$ python -q
>>> import numpy as np
>>> np.set_printoptions(suppress=True, linewidth=100)
>>> def tidy(a):
...     return np.round(a, 2) + 0
... 
>>> A = np.load("test18.npy")
>>> A
array([[0., 1.],
       [1., 0.]])
>>> tidy(np.linalg.eigvalsh(A).min())
np.float64(-1.0)
>>> [round(float(np.linalg.det(A[:i, :i])), 2) + 0 for i in range(1, 3)]
[0.0, -1.0]
>>> w, V = np.linalg.eigh(A)
>>> tidy(np.linalg.eigvalsh(A + -1 * np.eye(2)))
array([-2.,  0.])
>>> tidy(V.T @ V)
array([[1., 0.],
       [0., 1.]])
>>> tidy(np.linalg.svd(A, compute_uv=False))
array([1., 1.])
>>> tidy(np.abs(V[:, -1]))
array([0.71, 0.71])
>>> rng = np.random.default_rng(32383)
>>> other = A + rng.integers(-2, 3, (2, 1)) @ rng.integers(-2, 3, (1, 2))
>>> other
array([[-2., -1.],
       [ 2.,  1.]])
>>> np.abs(other - A).sum(axis=1)
array([4., 2.])
>>> tidy(np.linalg.svd(other - A, compute_uv=False))
array([3.16, 0.  ])
>>> np.linalg.matrix_rank(other - A, tol=1e-8)
np.int64(1)
>>> tidy(np.linalg.norm(A, axis=0))
array([1., 1.])
>>> tidy(np.linalg.svd(A, compute_uv=False))
array([1., 1.])
>>> tidy(np.linalg.pinv(A))
array([[0., 1.],
       [1., 0.]])
>>> A @ A.T
array([[1., 0.],
       [0., 1.]])
>>> J = np.array([[81, 39, 52],
...     [75, 33, 44],
...     [19, 17, 20],
...     [48, 36, 46],
...     [38, 31, 39],
...     [87, 45, 60],
...     [58, 26, 34],
...     [34, 17, 21],
...     [55, 38, 49],
...     [57, 30, 39]])
>>> J
array([[81, 39, 52],
       [75, 33, 44],
       [19, 17, 20],
       [48, 36, 46],
       [38, 31, 39],
       [87, 45, 60],
       [58, 26, 34],
       [34, 17, 21],
       [55, 38, 49],
       [57, 30, 39]])
>>> np.argsort(-np.linalg.norm(J, axis=0).round(6), kind="stable")[:3]
array([0, 2, 1])
>>> np.linalg.matrix_rank(J, rtol=0.1)
np.int64(1)
>>> [round(float(x), 2) for x in np.linalg.svd(J, compute_uv=False)[:3]]
[249.72, 24.14, 1.53]
